$ python -q
>>> import numpy as np
>>> from numpy import linalg as LA
>>> np.set_printoptions(precision=2, suppress=True, linewidth=140)
>>> F = np.load("layer14.npy")
>>> F
array([[-1.46,  4.66, -1.08],
       [-0.87,  3.37, -3.59],
       [-0.85,  3.58,  3.39],
       [ 4.58, -1.93,  0.57],
       [-4.37, -0.39, -2.39],
       [-2.28, -3.23, -3.06],
       [-0.73, -1.11,  4.82],
       [ 1.89, -2.56, -3.86],
       [ 0.73,  3.78, -3.19],
       [ 2.63,  2.78,  3.22],
       [ 1.83, -0.75,  4.59],
       [ 0.49, -2.42,  4.35],
       [ 4.36, -2.05, -1.33],
       [-3.28, -1.28,  3.54],
       [-4.58, -1.96,  0.46],
       [-2.37, -0.13,  4.4 ],
       [-2.03, -3.16,  3.3 ],
       [-4.21, -2.65, -0.48],
       [-0.57,  1.69, -4.67],
       [ 3.48,  0.55, -3.55],
       [ 2.76, -0.48, -4.14],
       [-0.83, -1.92, -4.54],
       [ 2.37, -3.06, -3.17],
       [ 2.86, -3.97,  1.04],
       [ 1.67,  1.19, -4.56],
       [-0.7 ,  3.93, -3.01],
       [-3.04, -0.82,  3.88],
       [ 4.85,  0.57,  1.05],
       [-4.49,  2.21,  0.08],
       [-3.46,  2.04,  2.98],
       [-0.93, -2.76, -4.06]])
>>> C2 = np.cov(F, rowvar=False)
>>> np.argwhere(np.triu(np.abs(np.corrcoef(F.T)) > 0.8, 1))
array([], shape=(0, 2), dtype=int64)
>>> np.median(F, axis=0)
array([-0.73, -0.75, -0.48])
>>> F.mean(axis=0)
array([-0.21, -0.2 , -0.29])
>>> np.unravel_index(np.abs(F).argmax(), F.shape)
(np.int64(27), np.int64(0))
>>> r0, g = F[4], F[1]
>>> round(float(r0 @ r0), 2)
24.96
>>> pr = (r0 @ g) / (r0 @ r0) * r0
>>> pr
array([-1.94, -0.17, -1.06])
>>> basis = F[[2, 17]].astype(float)
>>> for _ in range(4):
...     idx = LA.norm(F[:, None] - basis, axis=-1).argmin(axis=1)
...     basis = np.array([F[idx == j].mean(axis=0) for j in range(2)])
... 
>>> idx
array([0, 1, 0, 1, 1, 1, 0, 1, 1, 0, 0, 0, 1, 0, 0, 0, 0, 1, 1, 1, 1, 1, 1, 1, 1, 1, 0, 0, 0, 0, 1])
>>> basis
array([[-1.18,  0.3 ,  2.78],
       [ 0.58, -0.62, -2.82]])
>>> basis[1] - basis[0]
array([ 1.76, -0.92, -5.61])
>>> dist = LA.norm(F[:, None] - F[None], axis=-1)
>>> dist.shape
(31, 31)
>>> dist[:5, :5]
array([[0.  , 2.88, 4.64, 9.09, 5.97],
       [2.88, 0.  , 6.98, 8.67, 5.28],
       [4.64, 6.98, 0.  , 8.23, 7.85],
       [9.09, 8.67, 8.23, 0.  , 9.55],
       [5.97, 5.28, 7.85, 9.55, 0.  ]])
>>> LA.matrix_rank(dist ** 2)
np.int64(5)
>>> arr = np.loadtxt("w.csv", delimiter=",")
>>> arr
array([[ -4.4 , -14.8 ,  21.76, -21.86, -53.7 ],
       [-27.98,  14.52, -15.  ,   6.05, -24.93],
       [ 19.83,  -7.25,  -0.04,  27.21,  -6.44],
       [ -3.77,  -0.11,   3.08,   9.57,   1.63],
       [-20.99, -20.74,  13.33, -27.8 ,   5.53],
       [ -6.05,   4.29,  12.6 ,  -9.15,   4.42],
       [  7.22, -32.08,  20.38,  -5.16,  13.43],
       [ -6.41, -28.41,  -1.72,  -6.41, -16.39],
       [ 11.01, -10.94, -15.46,   8.03,  14.12],
       [ -7.25,  -9.81, -22.52,   1.9 ,  31.66],
       [  0.43,  20.15,   0.48, -23.83,   3.05],
       [ -2.65,  -8.37, -19.22, -12.  , -18.36],
       [ -8.41,  -0.05,  -0.56, -18.99, -18.34]])
>>> basis = arr[[2, 11]].astype(float)
>>> for _ in range(5):
...     idx = LA.norm(arr[:, None] - basis, axis=-1).argmin(axis=1)
...     basis = np.array([arr[idx == j].mean(axis=0) for j in range(2)])
... 
>>> idx
array([1, 1, 0, 0, 1, 1, 0, 1, 0, 0, 1, 1, 1])
>>> np.bincount(idx)
array([5, 8])
>>> r0 = np.array([-1, 1, -1])
>>> np.convolve(arr[5], r0)
array([  6.05, -10.34,  -2.26,  17.46, -26.17,  13.57,  -4.42])
>>> T = np.stack([arr, -2 * arr, arr[::-1]])
>>> T.shape
(3, 13, 5)
>>> (T @ arr.T).shape
(3, 13, 13)
>>> LA.matrix_rank(T.reshape(3, -1))
np.int64(2)
>>> LA.norm(T, axis=(1, 2))
array([131.96, 263.93, 131.96])
>>> LA.matrix_rank(T)
array([5, 5, 5])
